% python3 -q
>>> import numpy as np
>>> import numpy.linalg as la
>>> np.set_printoptions(precision=1, suppress=True, linewidth=160, sign=" ")
>>> def tidy(a):
...     return np.round(a, 1) + 0
... 
>>> M = np.load("mat.npy")
>>> M
array([[ 0,  0,  1,  3,  0, -2, -1],
       [ 0,  0,  2,  0,  1, -1,  1],
       [-1, -2,  0, -2, -1,  0, -1],
       [-3,  0,  2,  0,  1,  0, -1],
       [ 0, -1,  1, -1,  0,  0,  1],
       [ 2,  1,  0,  0,  0,  0, -1],
       [ 1, -1,  1,  1, -1,  1,  0]])
>>> U, sig, Vt = la.svd(M)
>>> tidy(sig)
array([ 4.6,  4.6,  2.8,  2.8,  1.8,  1.8,  0. ])
>>> np.argmax(sig[:-1] / (sig[1:] + 1e-6)) + 1
np.int64(6)
>>> B = U[:, :6] @ np.diag(sig[:6]) @ Vt[:6]
>>> tidy(la.norm(M - B) / la.norm(M))
np.float64(0.0)
>>> tidy(B)
array([[ 0.,  0.,  1.,  3.,  0., -2., -1.],
       [ 0.,  0.,  2.,  0.,  1., -1.,  1.],
       [-1., -2.,  0., -2., -1.,  0., -1.],
       [-3.,  0.,  2.,  0.,  1.,  0., -1.],
       [ 0., -1.,  1., -1.,  0.,  0.,  1.],
       [ 2.,  1.,  0.,  0.,  0.,  0., -1.],
       [ 1., -1.,  1.,  1., -1.,  1.,  0.]])
>>> tidy(la.norm(M - B, 2)), tidy(sig[6])
(np.float64(0.0), np.float64(0.0))
>>> tidy(np.abs(M - B).max())
np.float64(0.0)
>>> W = np.array([[1, 0, 0, 0],
...     [2, 0, 2, 0],
...     [1, 1, 0, 2],
...     [2, 0, 0, 1],
...     [2, 1, 2, 0],
...     [2, 1, 1, 2],
...     [2, 0, 1, 2]])
>>> b = np.array([-2, 0, 2, -2])
>>> hid = np.maximum(M @ W + b, 0)
>>> hid
array([[ 0,  0,  0,  0],
       [ 2,  2,  4,  2],
       [ 0,  0,  0,  0],
       [ 0,  3,  3,  0],
       [ 0,  1,  1,  1],
       [ 0,  0,  3,  0],
       [ 0,  1,  0,  3]])
>>> W2 = np.array([[-3, 1, 0], [0, -2, -2], [2, -3, -2], [-1, 3, 0]])
>>> (hid @ W2).round(6).argmax(axis=1)
array([ 0,  0,  0,  0,  0,  0,  1])
>>> W @ W2
array([[-3,  1,  0],
       [-2, -4, -4],
       [-5,  5, -2],
       [-7,  5,  0],
       [-2, -6, -6],
       [-6,  3, -4],
       [-6,  5, -2]])
>>> X = np.load("block7.npy")
>>> X
array([[-1, -2, -1,  2, -1],
       [ 2, 42,  0, -1, -2],
       [-1,  0, 18, -1,  0],
       [-1, -1,  1,  2,  1],
       [-2, -1,  2,  0, 22]])
>>> rng = np.random.default_rng(77)
>>> B = X + rng.integers(-2, 3, (5, 4)) @ rng.integers(-2, 3, (4, 5))
>>> B
array([[-5, -1, -5,  2, -5],
       [ 7, 48, -2,  3, -4],
       [ 5,  1, 20,  1,  6],
       [-2,  0, -4,  5, 11],
       [ 0, -4,  8, -2, 24]])
>>> tidy(la.svd(B - X, compute_uv=False))
array([ 13.6,  11.3,   9.7,   0.6,   0. ])
>>> B - X
array([[-4,  1, -4,  0, -4],
       [ 5,  6, -2,  4, -2],
       [ 6,  1,  2,  2,  6],
       [-1,  1, -5,  3, 10],
       [ 2, -3,  6, -2,  2]])
>>> O, V = la.qr(B[:, :4])[0], la.qr(B[:, 4:])[0]
>>> sig = la.svd(O.T @ V, compute_uv=False)
>>> (sig > 0.9).sum()
np.int64(0)
>>> tidy(la.norm(O @ O.T - V @ V.T, 2))
np.float64(1.0)
>>> W2 = np.array([[0, -3, -5, -2], [8, -7, -4, 2]])
>>> J = np.repeat(W2, 31 // 2, axis=0)
>>> J = J + 0.3 * rng.normal(size=J.shape)
>>> tidy(J)
array([[-0.7, -3.4, -5. , -2.5],
       [-0.2, -3. , -5.2, -2.1],
       [ 0. , -2.6, -4.5, -2.1],
       [-0.2, -2.7, -4.8, -1.9],
       [-0.3, -2.8, -4.7, -2.5],
       [ 0.3, -3. , -5.2, -2.5],
       [-0.1, -3. , -5.1, -2.4],
       [-0.4, -2.8, -5. , -1.9],
       [ 0.2, -2.8, -4.5, -2. ],
       [-0.1, -3.3, -4.9, -1.9],
       [-0.2, -3. , -5. , -0.9],
       [-0.2, -2.6, -4.9, -2. ],
       [ 0.1, -2.9, -5. , -2.1],
       [-0.1, -3.1, -4.9, -2. ],
       [ 0.3, -2.6, -5. , -2.1],
       [ 8.4, -7. , -3.9,  1.9],
       [ 8. , -6.6, -3.7,  1.7],
       [ 7.7, -7.1, -4.1,  2.2],
       [ 7.4, -6.6, -4.3,  2.3],
       [ 7.6, -7.1, -3.7,  2. ],
       [ 8.4, -6.2, -4.2,  1.7],
       [ 7.6, -7.5, -4.1,  1.5],
       [ 7.2, -7.2, -3.5,  2.1],
       [ 7.6, -7.3, -3.8,  2.1],
       [ 7.9, -6.7, -3.9,  1.9],
       [ 8. , -6.9, -3.6,  1.7],
       [ 8. , -7.1, -4.6,  1.8],
       [ 7.5, -7. , -4.1,  2.1],
       [ 8.1, -7.5, -4. ,  2.1],
       [ 8.3, -7. , -4.2,  2.1]])
>>> G = np.cov(J, rowvar=False)
>>> tidy(np.median(J, axis=0))
array([ 3.8, -4.8, -4.5,  0.3])
>>> np.argsort(-J.std(axis=0).round(6), kind="stable")
array([ 0,  1,  3,  2])
>>> tidy(np.polyfit(J[:, 0], J[:, 1], 1))
array([-0.5, -3. ])
>>> np.argwhere(np.triu(np.abs(np.corrcoef(J.T)) > 0.8, 1))
array([[ 0,  1],
       [ 0,  2],
       [ 0,  3],
       [ 1,  2],
       [ 1,  3],
       [ 2,  3]])
>>> tidy(J.std(axis=0))
array([ 4. ,  2.1,  0.5,  2. ])
